$ python -q
>>> import numpy as np
>>> np.set_printoptions(precision=2, suppress=True, linewidth=160)
>>> def rnd(a):
...     return np.round(a, 2) + 0
... 
>>> arr = np.loadtxt("arr.csv", delimiter=",")
>>> arr
array([[-16.,  16., -12.,  -7., -14.],
       [ 11.,   8., -14., -15.,   0.],
       [  3.,   3.,  -8.,   0.,   9.],
       [  0.,   0.,   0.,   0.,   0.],
       [ 12.,  -3.,  -4.,  -1.,  11.],
       [ -1.,  13., -16., -11., -13.],
       [  4.,   4.,  -7.,  -6.,   5.],
       [-16.,  16., -12.,  -7., -14.],
       [  0.,   0.,   0.,   0.,   0.],
       [  9.,  -6.,   4.,  -1.,   2.],
       [  0.,   0.,   0.,   0.,   0.],
       [ -8.,   9.,  -9.,  -2.,  -8.],
       [  0.,   0.,   0.,   0.,   0.],
       [  1.,   3.,  -5.,  -3.,  -6.],
       [ -8.,   7.,  -3.,  -5.,  -6.],
       [ 16.,  -2.,  -3., -10.,  -3.],
       [ 12.,  -3.,  -4.,  -1.,  11.],
       [  0.,   0.,   0.,   0.,   0.],
       [  0.,   0.,   0.,   0.,   0.],
       [  8.,   5.,  -6., -15.,  -9.],
       [  3.,   3.,  -8.,   0.,   9.],
       [  0.,   0.,   0.,   0.,   0.],
       [ -8.,   7.,  -3.,  -5.,  -6.],
       [  7.,   4.,  -7.,  -9.,  -5.],
       [  0.,   0.,   0.,   0.,   0.],
       [ 16.,  -2.,  -3., -10.,  -3.],
       [ -5.,  12., -17.,  -2.,   1.],
       [-16.,  16., -12.,  -7., -14.],
       [  0.,   0.,   0.,   0.,   0.],
       [ -8.,   9.,  -9.,  -2.,  -8.],
       [ -5.,  12., -17.,  -2.,   1.],
       [  1.,   1.,   1.,  -6.,  -4.],
       [  8.,   5.,  -6., -15.,  -9.],
       [ -8.,   9.,  -9.,  -2.,  -8.],
       [  7.,   4.,  -7.,  -9.,  -5.],
       [ -8.,   7.,  -3.,  -5.,  -6.],
       [  0.,   0.,   0.,   0.,   0.],
       [  0.,   0.,   0.,   0.,   0.],
       [  9.,  -6.,   4.,  -1.,   2.],
       [ -8.,   9.,  -9.,  -2.,  -8.],
       [  7.,   4.,  -7.,  -9.,  -5.],
       [  3.,  17., -23., -17.,  -8.]])
>>> # row 7 repeats row 0
>>> blk = np.stack([arr, 3 * arr, arr[::-1]])
>>> (blk @ arr.T).shape
(3, 42, 42)
>>> np.linalg.matrix_rank(blk)
array([5, 5, 5])
>>> rnd(np.linalg.norm(blk, axis=(1, 2)))
array([107.68, 323.04, 107.68])
